$ ipython --no-banner

In [1]: import numpy as np

In [2]: from numpy import linalg as LA

In [3]: np.set_printoptions(precision=2, suppress=True, linewidth=120, floatmode="fixed")

In [4]: K = np.load("w.npy")

In [5]: K
Out[5]: 
array([[-0.70, -0.40, -1.30],
       [-0.80, -0.60,  0.10],
       [-0.70, -1.10,  0.30]])

In [6]: Q, V = LA.qr(K[:, :2])[0], LA.qr(K[:, 2:])[0]

In [7]: s = LA.svd(Q.T @ V, compute_uv=False)

In [8]: np.round(LA.norm(Q @ Q.T - V @ V.T, 2), 2)
Out[8]: np.float64(1.0)

In [9]: s
Out[9]: array([0.73])

In [10]: rng = np.random.default_rng(110)

In [11]: A2 = K + rng.integers(-2, 3, (3, 2)) @ rng.integers(-2, 3, (2, 3))

In [12]: A2
Out[12]: 
array([[-2.70, -2.40,  2.70],
       [ 0.20, -0.60, -1.90],
       [-2.70, -2.10,  4.30]])

In [13]: np.round(LA.svd(A2 - K, compute_uv=False), 2) + 0
Out[13]: array([7.01, 0.96, 0.00])

In [14]: def softmax(z):
    ...:     e = np.exp(z - z.max(axis=-1, keepdims=True))
    ...:     return e / e.sum(axis=-1, keepdims=True)
    ...: 

In [15]: softmax(K).sum(axis=1)
Out[15]: array([1.00, 1.00, 1.00])

In [16]: att = K @ K.T / np.sqrt(3)

In [17]: softmax(att).round(6).argmax(axis=1)
Out[17]: array([0, 2, 2])

In [18]: u = np.array([-1, 1, -2, 0]) + 0.5

In [19]: A = np.outer(u, u) / (u @ u)

In [20]: A
Out[20]: 
array([[ 0.05, -0.15,  0.15, -0.05],
       [-0.15,  0.45, -0.45,  0.15],
       [ 0.15, -0.45,  0.45, -0.15],
       [-0.05,  0.15, -0.15,  0.05]])

In [21]: th = np.radians(15)

In [22]: Rm = np.eye(3)

In [23]: Rm[2, 2] = Rm[0, 0] = np.cos(th)

In [24]: Rm[2, 0], Rm[0, 2] = -np.sin(th), np.sin(th)

In [25]: Rm
Out[25]: 
array([[ 0.97,  0.00,  0.26],
       [ 0.00,  1.00,  0.00],
       [-0.26,  0.00,  0.97]])

In [26]: A2 = K @ Rm.T

In [27]: np.allclose(LA.norm(K, axis=1), LA.norm(A2, axis=1))
Out[27]: True

In [28]: A2
Out[28]: 
array([[-1.01, -0.40, -1.07],
       [-0.75, -0.60,  0.30],
       [-0.60, -1.10,  0.47]])

In [29]: np.allclose(K @ K.T, A2 @ A2.T)
Out[29]: True

In [30]: u, r1 = A2[1], A2[0]

In [31]: u @ r1
Out[31]: np.float64(0.67)

In [32]: pr = (u @ r1) / (u @ u) * u

In [33]: pr
Out[33]: array([-0.50, -0.40,  0.20])

In [34]: LA.matrix_rank(np.outer(u, r1))
Out[34]: np.int64(1)

In [35]: round((r1 - pr) @ u, 2)
Out[35]: np.float64(0.0)

In [36]: np.round(r1 - pr, 2) + 0
Out[36]: array([-0.52,  0.00, -1.28])
